% python3 -q
>>> import numpy as np
>>> from numpy import linalg as LA
>>> np.set_printoptions(precision=3, suppress=True, linewidth=200)
>>> M = np.loadtxt("test12.csv", delimiter=",")
>>> M
array([[ 13.156,  -5.138,  -4.441],
       [  1.605, -18.431,  12.609],
       [ -2.054,  -6.993, -10.72 ],
       [ 15.142,  -2.736,  -5.035],
       [  2.48 , -19.918,  12.588],
       [  1.113, -20.342,  13.442],
       [ -2.74 ,  -7.771, -12.062],
       [ -2.278,  -8.779, -10.95 ],
       [  2.832, -17.429,  11.79 ],
       [ -0.573,  -7.523, -11.571],
       [ -2.242,  -7.613, -10.418],
       [  2.409, -17.058,  11.716],
       [  3.536, -19.45 ,  13.676]])
>>> Ac = M - M.mean(axis=0)
>>> V = LA.svd(Ac)[2][:1]
>>> M2 = Ac - Ac @ V.T @ V
>>> np.cov(Ac @ V.T, rowvar=False)
array(172.163)
>>> rng = np.random.default_rng(22)
>>> M2 = M + rng.integers(-2, 3, (13, 1)) @ rng.integers(-2, 3, (1, 3))
>>> M2
array([[ 15.156,  -6.138,  -2.441],
       [ -0.395, -17.431,  10.609],
       [ -0.054,  -7.993,  -8.72 ],
       [ 11.142,  -0.736,  -9.035],
       [  6.48 , -21.918,  16.588],
       [ -2.887, -18.342,   9.442],
       [ -4.74 ,  -6.771, -14.062],
       [ -0.278,  -9.779,  -8.95 ],
       [ -1.168, -15.429,   7.79 ],
       [ -0.573,  -7.523, -11.571],
       [ -6.242,  -5.613, -14.418],
       [  6.409, -19.058,  15.716],
       [  1.536, -18.45 ,  11.676]])
>>> np.round(LA.svd(M2 - M, compute_uv=False), 3) + 0
array([16.432,  0.   ,  0.   ])
>>> E = np.load("block5.npy")
>>> E
array([[ 1,  1, -1, -1,  1,  1, -1, -1],
       [ 1, -1, -1,  1, -1,  1,  1, -1],
       [ 1, -1,  1, -1, -1,  1, -1,  1],
       [ 1,  1,  1,  1, -1, -1, -1, -1]])
>>> round(LA.norm(E, 1), 3), round(float(LA.norm(E, np.inf)), 3)
(np.float64(4.0), 8.0)
>>> LA.norm(E, axis=1)
array([2.828, 2.828, 2.828, 2.828])
>>> def softmax(z):
...     e = np.exp(z - z.max(axis=-1, keepdims=True))
...     return e / e.sum(axis=-1, keepdims=True)
... 
>>> softmax(E[3])
array([0.22, 0.22, 0.22, 0.22, 0.03, 0.03, 0.03, 0.03])
>>> softmax(E).sum(axis=1)
array([1., 1., 1., 1.])
>>> scores = E @ E.T / np.sqrt(8)
>>> softmax(scores)[3] @ E
array([ 1.   ,  0.799,  0.799,  0.799, -0.9  , -0.699, -0.9  , -0.9  ])
>>> f, r1 = E[0], E[1]
>>> f @ f
np.int64(8)
>>> f @ r1
np.int64(0)
>>> pr = (f @ r1) / (f @ f) * f
>>> (r1 - pr) @ f
np.float64(0.0)
>>> pr
array([ 0.,  0., -0., -0.,  0.,  0., -0., -0.])
>>> LA.matrix_rank(np.outer(f, r1))
np.int64(1)
>>> r1 - pr
array([ 1., -1., -1.,  1., -1.,  1.,  1., -1.])
>>> M2 = E + rng.integers(-2, 3, (4, 1)) @ rng.integers(-2, 3, (1, 8))
>>> M2
array([[ 5, -1, -1,  3,  3,  1, -5,  1],
       [ 5, -3, -1,  5,  1,  1, -3,  1],
       [ 3, -2,  1,  1,  0,  1, -3,  2],
       [ 1,  1,  1,  1, -1, -1, -1, -1]])
>>> np.abs(M2 - E).sum(axis=1)
array([18, 18,  9,  0])
>>> np.round(LA.svd(M2 - E, compute_uv=False), 3) + 0
array([11.619,  0.   ,  0.   ,  0.   ])
>>> M2 - E
array([[ 4, -2,  0,  4,  2,  0, -4,  2],
       [ 4, -2,  0,  4,  2,  0, -4,  2],
       [ 2, -1,  0,  2,  1,  0, -2,  1],
       [ 0,  0,  0,  0,  0,  0,  0,  0]])
>>> x0 = np.array([2, 1, 0])
>>> y = M @ x0
>>> b, lr = np.zeros(3), 1 / LA.norm(M, 2) ** 2
>>> for i in range(4):
...     b -= lr * M.T @ (M @ b - y)
...     if i % 1 == 0: print(i, round(LA.norm(M @ b - y), 3))
... 
0 38.595
1 33.071
2 28.452
3 24.541
>>> b
array([ 0.825,  0.791, -0.055])
>>> round(float(LA.cond(M)), 3)
2.734
